$ python -q
>>> import numpy as np
>>> import numpy.linalg as la
>>> np.set_printoptions(precision=3, suppress=True, linewidth=200, floatmode="fixed")
>>> J = np.load("data.npy")
>>> print(J)
[[ -6 -18   9  27]
 [-16  -8  24  12]
 [  0   0   9  27]
 [  0   0  24  12]]
>>> print(np.poly(J))
[     1.000     -7.000  -1074.000  -2520.000 129600.000]
>>> print(la.eigvals(J))
[ 10.000 -24.000 -15.000  36.000]
>>> print(np.round(la.det(J.T), 3))
129600.0
>>> print(np.kron(np.eye(2, dtype=int), J))
[[ -6 -18   9  27   0   0   0   0]
 [-16  -8  24  12   0   0   0   0]
 [  0   0   9  27   0   0   0   0]
 [  0   0  24  12   0   0   0   0]
 [  0   0   0   0  -6 -18   9  27]
 [  0   0   0   0 -16  -8  24  12]
 [  0   0   0   0   0   0   9  27]
 [  0   0   0   0   0   0  24  12]]
>>> print(np.round(la.det(J[::-1]), 3))
129600.0
>>> Y = np.array([[5, 3], [-2, -5], [1, -4], [-2, 3]])
>>> print(Y.T @ J.T)
[[-39 -64 -45   0]
 [117 -68  45 -60]]
>>> print(np.vstack([J, Y.T]).shape)
(6, 4)
>>> print(np.einsum("ik,kj->ij", J, Y))
[[-39 117]
 [-64 -68]
 [-45  45]
 [  0 -60]]
>>> print(np.einsum("ij->j", J))
[-22 -26  66  78]
>>> def softmax(z):
...     e = np.exp(z - z.max(axis=-1, keepdims=True))
...     return e / e.sum(axis=-1, keepdims=True)
... 
>>> print(np.round(softmax(J[0] + 4), 3) + 0)
[0.000 0.000 0.000 1.000]
>>> scores = J @ J.T / np.sqrt(4)
>>> print(np.round(softmax(scores), 3) + 0)
[[1.000 0.000 0.000 0.000]
 [0.000 1.000 0.000 0.000]
 [0.500 0.000 0.500 0.000]
 [0.000 0.500 0.000 0.500]]
>>> print(softmax(scores).round(6).argmax(axis=1))
[0 1 0 1]
>>> print(np.round(softmax(scores + np.triu(np.full(scores.shape, -np.inf), 1)), 3) + 0)
[[1.000 0.000 0.000 0.000]
 [0.000 1.000 0.000 0.000]
 [0.500 0.000 0.500 0.000]
 [0.000 0.500 0.000 0.500]]
>>> ang = np.radians(45)
>>> R = np.eye(4)
>>> R[2, 2] = R[3, 3] = np.cos(ang)
>>> R[2, 3], R[3, 2] = -np.sin(ang), np.sin(ang)
>>> print(R)
[[ 1.000  0.000  0.000  0.000]
 [ 0.000  1.000  0.000  0.000]
 [ 0.000  0.000  0.707 -0.707]
 [ 0.000  0.000  0.707  0.707]]
>>> Y = J @ R.T
>>> print(la.svd(J, compute_uv=False), la.svd(Y, compute_uv=False))
[54.185 22.389 16.079  6.644] [54.185 22.389 16.079  6.644]
>>> print(np.allclose(J @ J.T, Y @ Y.T))
True
>>> print(round(la.det(R), 3), round(float(np.trace(R)), 3))
1.0 3.414
>>> print(np.allclose(la.norm(J, axis=1), la.norm(Y, axis=1)))
True
>>> vec = np.array([-3, 3, 3, -2])
>>> print(4 - la.matrix_rank(R - np.eye(4), tol=1e-8))
2
>>> r0 = np.array([1, 1, 2, 1, 0, 2, 1, 2])
>>> K = r0[np.abs(np.subtract.outer(np.arange(8), np.arange(8)))]
>>> print(K)
[[1 1 2 1 0 2 1 2]
 [1 1 1 2 1 0 2 1]
 [2 1 1 1 2 1 0 2]
 [1 2 1 1 1 2 1 0]
 [0 1 2 1 1 1 2 1]
 [2 0 1 2 1 1 1 2]
 [1 2 0 1 2 1 1 1]
 [2 1 2 0 1 2 1 1]]
>>> # equal to its transpose
>>> vec = np.array([3, 1, 3, 2, 5, 3, 0, 4])
>>> h = np.maximum(K @ vec, 0)
>>> print(np.flatnonzero(h > 1e-9))
[0 1 2 3 4 5 6 7]
>>> print(K * (h > 1e-9)[:, None])
[[1 1 2 1 0 2 1 2]
 [1 1 1 2 1 0 2 1]
 [2 1 1 1 2 1 0 2]
 [1 2 1 1 1 2 1 0]
 [0 1 2 1 1 1 2 1]
 [2 0 1 2 1 1 1 2]
 [1 2 0 1 2 1 1 1]
 [2 1 2 0 1 2 1 1]]
>>> print(np.maximum(K @ (3 * vec), 0))
[78 60 99 63 63 87 72 84]
>>> mat = np.load("layer14.npy")
>>> print(mat)
[[  6.000 -20.000 -11.000   6.000]
 [  6.000 -23.000 -13.000   7.000]
 [ -6.000  22.000  13.000  -6.000]
 [  6.000 -28.000 -15.000  10.000]]
>>> # looks like rank 3
>>> U, sv, Vt = la.svd(mat)
>>> evecs = Vt[:(sv > 1e-8).sum()]
>>> rng = np.random.default_rng(375)
>>> vec = mat[1] + 2 * mat[3] + rng.integers(2) * np.eye(4)[0]
>>> print(vec)
[ 18.000 -79.000 -43.000  27.000]
>>> print(np.diag(evecs.T @ evecs))
[0.923 0.692 0.692 0.692]
>>> print(np.allclose(evecs.T @ evecs @ vec, vec))
True
>>> print(round(float(np.abs(la.eigvals(mat)).max()), 3))
3.0
>>> print(round(float(la.det(mat)), 3))
0.0
>>> print(np.trace(mat))
6.0
>>> print(np.allclose(mat, mat.T))
False
>>> la.determinant(mat)
Traceback (most recent call last):
  File "<python-input-56>", line 1, in <module>
    la.determinant(mat)
    ^^^^^^^^^^^^^^
AttributeError: module 'numpy.linalg' has no attribute 'determinant'
>>> print(mat @ mat)
[[ 18.000 -70.000 -39.000  22.000]
 [ 18.000 -73.000 -41.000  23.000]
 [-18.000  68.000  39.000 -20.000]
 [ 18.000 -86.000 -47.000  30.000]]
>>> Y = mat + rng.integers(-2, 3, (4, 3)) @ rng.integers(-2, 3, (3, 4))
>>> print(Y)
[[ -1.000 -24.000  -1.000   6.000]
 [  3.000 -24.000  -9.000   8.000]
 [ -7.000  19.000  13.000  -9.000]
 [  1.000 -37.000  -9.000   2.000]]
>>> print(Y - mat)
[[-7.000 -4.000 10.000  0.000]
 [-3.000 -1.000  4.000  1.000]
 [-1.000 -3.000  0.000 -3.000]
 [-5.000 -9.000  6.000 -8.000]]
>>> E = np.loadtxt("sample16.csv", delimiter=",")
>>> print(E)
[[  5.000  -2.000  -1.000  -1.000]
 [  0.000  35.000  20.000  10.000]
 [  0.000 -58.000 -34.000 -19.000]
 [  0.000  -4.000  -2.000   3.000]]
>>> z = rng.permutation(4)
>>> Y = E[:, z] * rng.choice([-1, 1], 4)
>>> print(Y)
[[  2.000  -5.000   1.000   1.000]
 [-35.000  -0.000 -20.000 -10.000]
 [ 58.000  -0.000  34.000  19.000]
 [  4.000  -0.000   2.000  -3.000]]
>>> U, _, Vt = la.svd(E.T @ Y)
>>> print(z)
[1 0 2 3]
>>> print(np.round(la.lstsq(E, Y)[0], 3) + 0)
[[ 0.000 -1.000  0.000  0.000]
 [-1.000  0.000  0.000  0.000]
 [ 0.000  0.000 -1.000  0.000]
 [ 0.000  0.000  0.000 -1.000]]
>>> print(np.round(U @ Vt, 3) + 0)
[[ 0.000 -1.000  0.000  0.000]
 [-1.000  0.000  0.000  0.000]
 [ 0.000  0.000 -1.000  0.000]
 [ 0.000  0.000  0.000 -1.000]]
>>> W1 = np.array([[1, 2, 1, 3], [0, 1, 0, 1], [1, 0, 3, 1], [3, 1, 3, 0]])
>>> beta = np.array([1, 1, 3, 3])
>>> act = np.maximum(E @ W1 + beta, 0)
>>> print(act)
[[ 2.000  8.000  2.000 15.000]
 [51.000 46.000 93.000 58.000]
 [ 0.000  0.000  0.000  0.000]
 [ 8.000  0.000  6.000  0.000]]
>>> print(la.matrix_rank(act))
3
>>> print((act > 0).astype(int))
[[1 1 1 1]
 [1 1 1 1]
 [0 0 0 0]
 [1 0 1 0]]
>>> print((act > 0).mean(axis=0))
[0.750 0.500 0.750 0.500]
>>> cent = np.array([[3, -3, 1], [1, -2, 2], [-2, 0, 0], [1, 2, -2]])
>>> print(W1 @ cent)
[[  6  -1  -1]
 [  2   0   0]
 [ -2  -1  -1]
 [  4 -11   5]]
>>> print(act @ cent)
[[  25.000    8.000  -12.000]
 [  71.000 -129.000   27.000]
 [   0.000    0.000    0.000]
 [  12.000  -24.000    8.000]]
>>> print(np.round(act @ la.pinv(act) @ act, 3) + 0)
[[ 2.000  8.000  2.000 15.000]
 [51.000 46.000 93.000 58.000]
 [ 0.000  0.000  0.000  0.000]
 [ 8.000  0.000  6.000  0.000]]
>>> print(np.round(np.trace(la.pinv(act) @ act), 3))
3.0
>>> print(np.argsort(-la.norm(E, axis=0).round(6), kind="stable")[:3])
[1 2 3]
>>> print(la.cond(E) > 100)
True
>>> print(np.abs(la.svd(E)[2][-1]))
[0.035 0.481 0.872 0.086]
>>> print([round(float(x), 3) for x in la.svd(E, compute_uv=False)[:3]])
[81.38, 5.047, 4.206]
>>> A = np.loadtxt("dump.csv", delimiter=",")
>>> print(A)
[[ 2.000  0.000  0.000  0.000  0.000  0.000  0.000]
 [ 0.000 -5.000  0.000  0.000  0.000  0.000  0.000]
 [ 0.000  0.000  4.000  0.000  0.000  0.000  0.000]
 [ 0.000  0.000  0.000  2.000  0.000  0.000  0.000]
 [ 0.000  0.000  0.000  0.000  3.000  0.000  0.000]
 [ 0.000  0.000  0.000  0.000  0.000 -1.000  0.000]
 [ 0.000  0.000  0.000  0.000  0.000  0.000 -2.000]]
>>> print(A @ A.T)
[[ 4.000  0.000  0.000  0.000  0.000  0.000  0.000]
 [ 0.000 25.000  0.000  0.000  0.000  0.000  0.000]
 [ 0.000  0.000 16.000  0.000  0.000  0.000  0.000]
 [ 0.000  0.000  0.000  4.000  0.000  0.000  0.000]
 [ 0.000  0.000  0.000  0.000  9.000  0.000  0.000]
 [ 0.000  0.000  0.000  0.000  0.000  1.000  0.000]
 [ 0.000  0.000  0.000  0.000  0.000  0.000  4.000]]
>>> print(A[:, 0] @ A[:, 2])
0.0
>>> m1 = np.loadtxt("test19.csv", delimiter=",")
>>> print(m1)
[[ 4.000 -1.000 -2.000  4.000 -3.000  2.000  3.000 -5.000 -1.000]
 [ 0.000 -4.000  1.000  2.000 -4.000  4.000 -5.000  2.000 -3.000]
 [ 0.000  0.000  0.000 -1.000 -2.000  1.000 -1.000  1.000  0.000]
 [ 0.000  0.000  0.000 -1.000 -4.000 -4.000 -1.000  1.000  4.000]
 [ 0.000  0.000  0.000  0.000 -3.000  4.000  0.000 -1.000 -3.000]
 [ 0.000  0.000  0.000  0.000  0.000 -3.000  5.000 -5.000 -5.000]
 [ 0.000  0.000  0.000  0.000  0.000  0.000  5.000 -3.000 -1.000]
 [ 0.000  0.000  0.000  0.000  0.000  0.000  0.000 -4.000  1.000]
 [ 0.000  0.000  0.000  0.000  0.000  0.000  0.000  0.000 -3.000]]
>>> # triangular: eigenvalues sit on the diagonal
>>> U, sv, Vt = la.svd(m1)
>>> print(np.argmax(sv[:-1] / (sv[1:] + 1e-6)) + 1)
8
>>> print(sv.round(3) + 0)
[13.213 11.254  7.395  5.509  3.694  3.225  2.108  0.482  0.000]
>>> Y = U[:, :8] @ np.diag(sv[:8]) @ Vt[:8]
>>> print(la.matrix_rank(m1, rtol=0.05))
7
>>> print(round(np.abs(m1 - Y).max(), 3))
0.0
>>> print(Y.round(3) + 0)
[[ 4.000 -1.000 -2.000  4.000 -3.000  2.000  3.000 -5.000 -1.000]
 [ 0.000 -4.000  1.000  2.000 -4.000  4.000 -5.000  2.000 -3.000]
 [ 0.000  0.000  0.000 -1.000 -2.000  1.000 -1.000  1.000  0.000]
 [ 0.000  0.000  0.000 -1.000 -4.000 -4.000 -1.000  1.000  4.000]
 [ 0.000  0.000  0.000  0.000 -3.000  4.000  0.000 -1.000 -3.000]
 [ 0.000  0.000  0.000  0.000  0.000 -3.000  5.000 -5.000 -5.000]
 [ 0.000  0.000  0.000  0.000  0.000  0.000  5.000 -3.000 -1.000]
 [ 0.000  0.000  0.000  0.000  0.000  0.000  0.000 -4.000  1.000]
 [ 0.000  0.000  0.000  0.000  0.000  0.000  0.000  0.000 -3.000]]
>>> print(round(float(la.norm(m1 - Y, 2)), 3), round(sv[8], 3))
0.0 0.0
>>> Y = np.array([[2, -1, -2], [-3, 4, -2], [-1, 0, 3]])
>>> X = np.tril(Y)
>>> print(X)
[[ 2  0  0]
 [-3  4  0]
 [-1  0  3]]
>>> print(np.round(softmax(10 * X[0]), 3) + 0)
[1.000 0.000 0.000]
>>> print(softmax(X[0]))
[0.787 0.107 0.107]
>>> print(softmax(X).sum(axis=1))
[1.000 1.000 1.000]
>>> scores = X @ X.T / np.sqrt(3)
>>> print(softmax(scores).round(6).argmax(axis=1))
[0 1 2]
>>> print(softmax(scores)[0] @ X)
[1.894 0.012 0.091]
